In [1]: import numpy as np

In [2]: import numpy.linalg as la

In [3]: np.set_printoptions(precision=2, suppress=True, linewidth=200)

In [4]: arr = np.loadtxt("arr.csv", delimiter=",")

In [5]: print(arr)
[[-6. -3.  0.  0.]
 [-3.  5. -3.  0.]
 [ 0. -3.  7. -3.]
 [ 0.  0. -3.  1.]]

In [6]: # symmetric, so the eigenvalues are real

In [7]: w, vecs = la.eigvalsh(arr)
---------------------------------------------------------------------------
ValueError                                Traceback (most recent call last)
Cell In[7], line 1
----> 1 w, vecs = la.eigvalsh(arr)

ValueError: too many values to unpack (expected 2)

In [8]: w, vecs = la.eigh(arr)

In [9]: print(np.abs(vecs[:, -1]).round(6).argmax())
2

In [10]: print(np.round(vecs.T @ arr @ vecs, 2) + 0)
[[-6.81  0.    0.    0.  ]
 [ 0.   -0.46  0.    0.  ]
 [ 0.    0.    4.25  0.  ]
 [ 0.    0.    0.   10.02]]

In [11]: print((w > 1e-8).sum(), (w < -1e-8).sum())
2 2

In [12]: print(np.round(vecs.T @ vecs, 2) + 0)
[[1. 0. 0. 0.]
 [0. 1. 0. 0.]
 [0. 0. 1. 0.]
 [0. 0. 0. 1.]]

In [13]: w, vecs = la.eig(arr)

In [14]: print(np.sort(la.eigvals(arr @ arr)))
[  0.21  18.05  46.39 100.36]

In [15]: print(w)
[-6.81 10.02  4.25 -0.46]

In [16]: print((arr + arr.T) / 2)
[[-6. -3.  0.  0.]
 [-3.  5. -3.  0.]
 [ 0. -3.  7. -3.]
 [ 0.  0. -3.  1.]]

In [17]: print(la.matrix_power(arr, 3))
[[-279. -147.   54.  -27.]
 [-147.  314. -408.  117.]
 [  54. -408.  649. -225.]
 [ -27.  117. -225.   82.]]

In [18]: assert arr == arr.T
---------------------------------------------------------------------------
ValueError                                Traceback (most recent call last)
Cell In[18], line 1
----> 1 assert arr == arr.T

ValueError: The truth value of an array with more than one element is ambiguous. Use a.any() or a.all()

In [19]: print(np.allclose(arr @ arr.T, arr.T @ arr))
True

In [20]: print(np.trace(arr))
7.0

In [21]: print(round(float(np.abs(la.eigvals(arr)).max()), 2))
10.02

In [22]: W0 = np.load("layer13.npy")

In [23]: print(W0)
[[1 0 0]
 [2 1 0]
 [3 0 1]]

In [24]: Uu, sv = la.svd(W0)
---------------------------------------------------------------------------
ValueError                                Traceback (most recent call last)
Cell In[24], line 1
----> 1 Uu, sv = la.svd(W0)

ValueError: too many values to unpack (expected 2)

In [25]: Uu, sv, vt = la.svd(W0, full_matrices=False)

In [26]: print(np.sqrt((sv ** 2).sum()), np.round(la.norm(W0), 2))
4.0 4.0

In [27]: print(np.round(Uu.T @ W0 @ vt.T, 2) + 0)
[[3.86 0.   0.  ]
 [0.   1.   0.  ]
 [0.   0.   0.26]]

In [28]: print((sv > 1e-8).sum())
3

In [29]: print(np.abs(Uu[:, 0]).round(6).argmax())
2

In [30]: print(Uu.shape, sv.shape, vt.shape)
(3, 3) (3,) (3, 3)

In [31]: print(sv / sv[0])
[1.   0.26 0.07]

In [32]: print(np.allclose(Uu * sv @ vt, W0))
True

In [33]: print(np.abs(vt[0]))
[0.97 0.14 0.21]

In [34]: print(np.round(Uu.T @ Uu, 2) + 0)
[[1. 0. 0.]
 [0. 1. 0.]
 [0. 0. 1.]]

In [35]: print(np.round(vt @ vt.T, 2) + 0)
[[1. 0. 0.]
 [0. 1. 0.]
 [0. 0. 1.]]

In [36]: x = np.array([-1, 1, 3])

In [37]: target = W0 @ x

In [38]: print(target)
[-1 -1  0]

In [39]: print(la.solve(W0, 2 * target))
[-2.  2.  6.]

In [40]: print(la.solve(W0, target))
[-1.  1.  3.]

In [41]: other = np.array([[1, 1], [1, -1]])

In [42]: rng = np.random.default_rng(28286)

In [43]: mat = np.kron(other, np.kron(other, other))[rng.permutation(8)][:4]

In [44]: print(mat)
[[ 1  1 -1 -1  1  1 -1 -1]
 [ 1  1  1  1 -1 -1 -1 -1]
 [ 1  1  1  1  1  1  1  1]
 [ 1 -1 -1  1 -1  1  1 -1]]

In [45]: other = mat + rng.integers(-2, 3, (4, 3)) @ rng.integers(-2, 3, (3, 8))

In [46]: print(other)
[[ 6 -2  4 -3 -3 -1  3 -5]
 [-4  4 -4  3  3  1 -5  3]
 [ 0  4  3 -1  0 -1 -1 -3]
 [-1  3 -6  1  0  1  3  3]]

In [47]: print(np.round(la.svd(other - mat, compute_uv=False), 2) + 0)
[16.38  6.59  5.22  0.  ]

In [48]: print(other - mat)
[[ 5 -3  5 -2 -4 -2  4 -4]
 [-5  3 -5  2  4  2 -4  4]
 [-1  3  2 -2 -1 -2 -2 -4]
 [-2  4 -5  0  1  0  2  4]]

In [49]: def softmax(z):
    ...:     e = np.exp(z - z.max(axis=-1, keepdims=True))
    ...:     return e / e.sum(axis=-1, keepdims=True)
    ...: 

In [50]: print(np.round(softmax(10 * mat[3]), 2) + 0)
[0.25 0.   0.   0.25 0.   0.25 0.25 0.  ]

In [51]: att = mat @ mat.T / np.sqrt(8)

In [52]: print(softmax(att).round(6).argmax(axis=1))
[0 1 2 3]

In [53]: sv = 3 * 0.9 ** np.arange(3)

In [54]: X = rng.normal(size=(23, 3)) * rng.permutation(sv)

In [55]: print(X)
[[-1.23  2.93  1.98]
 [ 4.47  2.    1.27]
 [ 0.88  2.75  0.23]
 [-3.54  0.94 -1.21]
 [ 2.9  -1.29 -0.55]
 [-1.02 -1.13  1.47]
 [-1.74 -0.06 -3.1 ]
 [-1.19  2.54 -0.7 ]
 [-3.59 -0.95 -0.12]
 [ 3.5  -1.71 -1.11]
 [-4.51  0.91 -1.44]
 [-3.67 -0.68 -1.39]
 [ 4.88  5.52 -2.7 ]
 [ 1.46 -2.38 -1.45]
 [ 2.68  0.8  -0.48]
 [-1.54 -2.8   1.83]
 [ 4.43  0.09  2.95]
 [ 4.03 -4.22 -2.49]
 [-2.02  2.42 -3.69]
 [ 0.05  1.52 -5.1 ]
 [-1.3  -4.3   3.11]
 [ 0.98 -1.36 -0.04]
 [ 1.59 -0.98 -1.56]]

In [56]: other = np.c_[X[:, :2] @ np.array([[-1, 2], [0, 2]]), np.array([0, 0, 5, 4, 8, 4, -9, 0, 0, 4, 4, 3, -3, -1, 8, 6, 0, 8, 7, 6, 3, -4, 7])]

In [57]: print(other)
[[  1.23   3.4    0.  ]
 [ -4.47  12.93   0.  ]
 [ -0.88   7.27   5.  ]
 [  3.54  -5.2    4.  ]
 [ -2.9    3.21   8.  ]
 [  1.02  -4.29   4.  ]
 [  1.74  -3.61  -9.  ]
 [  1.19   2.7    0.  ]
 [  3.59  -9.09   0.  ]
 [ -3.5    3.58   4.  ]
 [  4.51  -7.2    4.  ]
 [  3.67  -8.69   3.  ]
 [ -4.88  20.8   -3.  ]
 [ -1.46  -1.84  -1.  ]
 [ -2.68   6.97   8.  ]
 [  1.54  -8.69   6.  ]
 [ -4.43   9.04   0.  ]
 [ -4.03  -0.37   8.  ]
 [  2.02   0.8    7.  ]
 [ -0.05   3.15   6.  ]
 [  1.3  -11.2    3.  ]
 [ -0.98  -0.75  -4.  ]
 [ -1.59   1.2    7.  ]]

In [58]: print(np.round(la.lstsq(X, other[:, 0])[0], 2) + 0)
[-1.  0.  0.]

In [59]: print(la.matrix_rank(other))
3

In [60]: print(la.norm(la.qr(X)[0].T @ other, axis=0) ** 2 / ((other ** 2).sum(axis=0) + 1e-12))
[1.   1.   0.11]

In [61]: z = X[:, 1] > np.median(X[:, 1])

In [62]: u = X[z].mean(axis=0) - X[~z].mean(axis=0)

In [63]: print((((X - X.mean(axis=0)) @ u > 0) == z).mean())
1.0

In [64]: print(((X - X.mean(axis=0)) @ u > 0).astype(int))
[1 1 1 1 0 0 0 1 0 0 1 0 1 0 1 0 1 0 1 1 0 0 0]

In [65]: J = np.load("test2.npy")

In [66]: print(J)
[[-0.06  0.12 -0.99]
 [ 0.89 -0.44 -0.11]
 [-0.45 -0.89 -0.08]]

In [67]: x = np.array([0, 3, 0])

In [68]: print(round(float(la.norm(x)), 2), round(float(la.norm(J @ x)), 2))
3.0 3.0

In [69]: print(np.abs(la.eigvals(J)))
[1. 1. 1.]

In [70]: print(round(float(la.det(J)), 2))
1.0

In [71]: print(3 - la.matrix_rank(J - np.eye(3), tol=1e-8))
1

In [72]: print(np.round(J.T @ (J @ x), 2) + 0)
[0. 3. 0.]

In [73]: hat = np.triu(np.array([[1, 1, 0], [3, 2, 0], [1, 0, 0]]), 1) + np.eye(3)

In [74]: other = hat @ J @ la.inv(hat)

In [75]: print(np.poly(other))
[ 1.    0.58 -0.58 -1.  ]

In [76]: print(hat @ J - J @ hat)
[[ 0.89 -0.37 -0.11]
 [ 0.   -0.89  0.  ]
 [ 0.    0.45  0.  ]]

In [77]: print(la.matrix_rank(other))
3

In [78]: print(round(float(J[:, 1] @ J[:, 2]), 2))
-0.0

In [79]: print(np.round(J @ J.T, 2) + 0)
[[1. 0. 0.]
 [0. 1. 0.]
 [0. 0. 1.]]

In [80]: print(la.pinv(J))
[[-0.06  0.89 -0.45]
 [ 0.12 -0.44 -0.89]
 [-0.99 -0.11 -0.08]]

In [81]: print((J - J.T) / 2)
[[ 0.   -0.39 -0.27]
 [ 0.39  0.    0.39]
 [ 0.27 -0.39  0.  ]]

In [82]: print(np.allclose(J @ J.T, J.T @ J))
True

In [83]: print(np.round(la.det(J), 2))
1.0

In [84]: J.inv()
---------------------------------------------------------------------------
AttributeError                            Traceback (most recent call last)
Cell In[84], line 1
----> 1 J.inv()

AttributeError: 'numpy.ndarray' object has no attribute 'inv'

In [85]: print(np.allclose(J, J.T))
False

In [86]: print((J + J.T) / 2)
[[-0.06  0.51 -0.72]
 [ 0.51 -0.44 -0.5 ]
 [-0.72 -0.5  -0.08]]

In [87]: print(round(float(np.abs(la.eigvals(J)).max()), 2))
1.0

In [88]: M = np.array([[0, 0, 0],
    ...:     [1, -1, -1],
    ...:     [-1, -1, 1],
    ...:     [0, 0, 0],
    ...:     [-1, -1, 1],
    ...:     [0, 0, 0],
    ...:     [0, 0, 0],
    ...:     [0, 0, 0],
    ...:     [2, 0, -2],
    ...:     [-1, -1, 0],
    ...:     [-2, -2, 1]])

In [89]: C2 = np.cov(M, rowvar=False)

In [90]: print(np.corrcoef(M.T))
[[ 1.    0.66 -0.93]
 [ 0.66  1.   -0.49]
 [-0.93 -0.49  1.  ]]

In [91]: print(np.median(M, axis=0))
[0. 0. 0.]

In [92]: print(C2)
[[ 1.16  0.49 -0.9 ]
 [ 0.49  0.47 -0.3 ]
 [-0.9  -0.3   0.8 ]]

In [93]: basis = M[[2, 5]].astype(float)

In [94]: for _ in range(4):
    ...:     z = la.norm(M[:, None] - basis, axis=-1).argmin(axis=1)
    ...:     basis = np.array([M[z == j].mean(axis=0) for j in range(2)])
    ...: 

In [95]: print(z)
[1 1 0 1 0 1 1 1 1 0 0]

In [96]: print(np.abs(basis[1] - basis[0]).argmax())
0

In [97]: print(np.bincount(z))
[4 7]

In [98]: cen = M - M.mean(axis=0)

In [99]: vecs = la.svd(cen)[2][:2]

In [100]: other = cen - cen @ vecs.T @ vecs

In [101]: print(np.round(la.norm(other) / la.norm(cen), 2))
0.13

In [102]: print(la.norm(other, axis=1).round(6).argmax())
9

In [103]: print(np.round(np.cov(cen @ vecs.T, rowvar=False), 2) + 0)
[[2.1 0. ]
 [0.  0.3]]

In [104]: print((cen @ vecs.T).std(axis=0))
[1.38 0.52]

In [105]: E = np.load("out5.npy")

In [106]: print(E)
[[-14.    0.    0.4]
 [-10.    0.   -0.3]
 [ -9.    1.3   1.8]]

In [107]: other = np.array([[7, -7, 6], [-6, -4, 3], [4, -3, -1]])

In [108]: print(other.T @ E.T)
[[-96.4 -71.2 -63.6]
 [ 96.8  70.9  52.4]
 [-84.4 -59.7 -51.9]]

In [109]: print(E @ other)
[[-96.4  96.8 -84.4]
 [-71.2  70.9 -59.7]
 [-63.6  52.4 -51.9]]

In [110]: print(np.einsum("ij,ij->i", E, E))
[196.16 100.09  85.93]

In [111]: print(round(la.det(E.T), 2))
-10.66

In [112]: print(np.round(la.det(2 * E), 2), np.round(la.det(E), 2))
-85.28 -10.66

In [113]: print(round(float(la.det(E[::-1])), 2))
10.66

In [114]: print(np.kron(np.eye(2, dtype=int), E))
[[-14.    0.    0.4  -0.    0.    0. ]
 [-10.    0.   -0.3  -0.    0.   -0. ]
 [ -9.    1.3   1.8  -0.    0.    0. ]
 [ -0.    0.    0.  -14.    0.    0.4]
 [ -0.    0.   -0.  -10.    0.   -0.3]
 [ -0.    0.    0.   -9.    1.3   1.8]]

In [115]: print(np.einsum("ii->", E))
-12.2

In [116]: print(round(np.einsum("ij,ji->", E, E), 2))
191.26

In [117]: A = np.load("a.npy")

In [118]: print(A)
[[ 2.51  0.05 -1.11]
 [-1.38 -0.43 -2.58]
 [-0.13  2.41 -0.37]]

In [119]: u = np.array([2, 0, 2])

In [120]: other = A + np.outer(u, np.eye(3)[0])

In [121]: print(np.round(la.det(other) / la.det(A), 2), np.round(1 + la.solve(A, u)[0], 2))
1.58 1.58

In [122]: print(la.matrix_rank(other - A))
1

In [123]: print(other)
[[ 4.51  0.05 -1.11]
 [-1.38 -0.43 -2.58]
 [ 1.87  2.41 -0.37]]

In [124]: print(la.matrix_rank(la.inv(other) - la.inv(A), tol=1e-8))
1
